$ python -q
>>> import numpy as np
>>> import numpy.linalg as la
>>> np.set_printoptions(precision=2, suppress=True, linewidth=140)
>>> J = np.load("x.npy")
>>> print(J)
[[-2.95 -8.24 -4.83]
 [ 8.69  4.94 -0.02]
 [-7.3   3.66  5.77]
 [ 3.54 -6.75 -6.47]
 [ 2.56  8.27  5.01]
 [ 9.41  0.97 -3.25]
 [ 1.05 -7.79 -6.18]
 [ 9.16  3.88 -1.  ]
 [-9.47 -2.04  2.49]
 [ 8.66  5.    0.04]
 [-4.72 -7.93 -3.85]
 [ 3.64  8.16  4.48]
 [ 9.26  0.16 -3.78]
 [ 7.9   6.03  1.12]
 [ 9.41  2.81 -1.89]
 [ 1.29 -7.72 -6.23]
 [ 2.24 -7.37 -6.38]
 [ 7.67 -3.18 -5.57]
 [ 6.08  7.4   2.89]
 [ 0.21 -8.01 -5.99]]
>>> # looks like rank 2
>>> print(la.cond(J) > 100)
True
>>> print(round(float(la.norm(J, 2) / la.norm(J)), 2))
0.75
>>> print(la.matrix_rank(J, rtol=0.1))
2
>>> vec = np.array([-3, -1, 2])
>>> h1 = np.maximum(J @ vec, 0)
>>> print(np.flatnonzero(h1 > 1e-9))
[ 0  2  8 10]
>>> print(J.T @ h1)
[-642.79 -138.5   168.59]
>>> print(np.maximum(J @ (3 * vec), 0))
[ 22.31   0.    89.35   0.     0.     0.     0.     0.   106.26   0.    43.19   0.     0.     0.     0.     0.     0.     0.     0.
   0.  ]
>>> K, _ = la.qr(np.array([[0.2, 0.2, -1.4, 1.3, 0.9],
...     [1.2, 0.5, -0.2, 0.4, -1.6],
...     [0.7, -1.3, -0.8, -0.3, 0.5],
...     [0.7, 0.4, 0.6, -0.5, -0.4],
...     [0.8, 2.3, -1.7, -1.7, -0.2]]))
>>> print(K)
[[-0.11  0.03 -0.62  0.66 -0.41]
 [-0.68 -0.09  0.26  0.45  0.51]
 [-0.4  -0.68 -0.41 -0.45 -0.04]
 [-0.4  -0.01  0.52 -0.05 -0.75]
 [-0.45  0.72 -0.33 -0.4   0.03]]
>>> # columns are unit length and at right angles
>>> print(round(la.det(K.T), 2))
1.0
>>> print(round(float(np.einsum("ij,ji->", K, K)), 2))
1.04
>>> print(round(la.det(2 * K), 2), round(la.det(K), 2))
32.0 1.0
>>> print(np.poly(K))
[ 1.    0.63 -0.32  0.32 -0.63 -1.  ]
>>> print(la.eigvals(K))
[ 1.  +0.j    0.17+0.98j  0.17-0.98j -0.99+0.15j -0.99-0.15j]
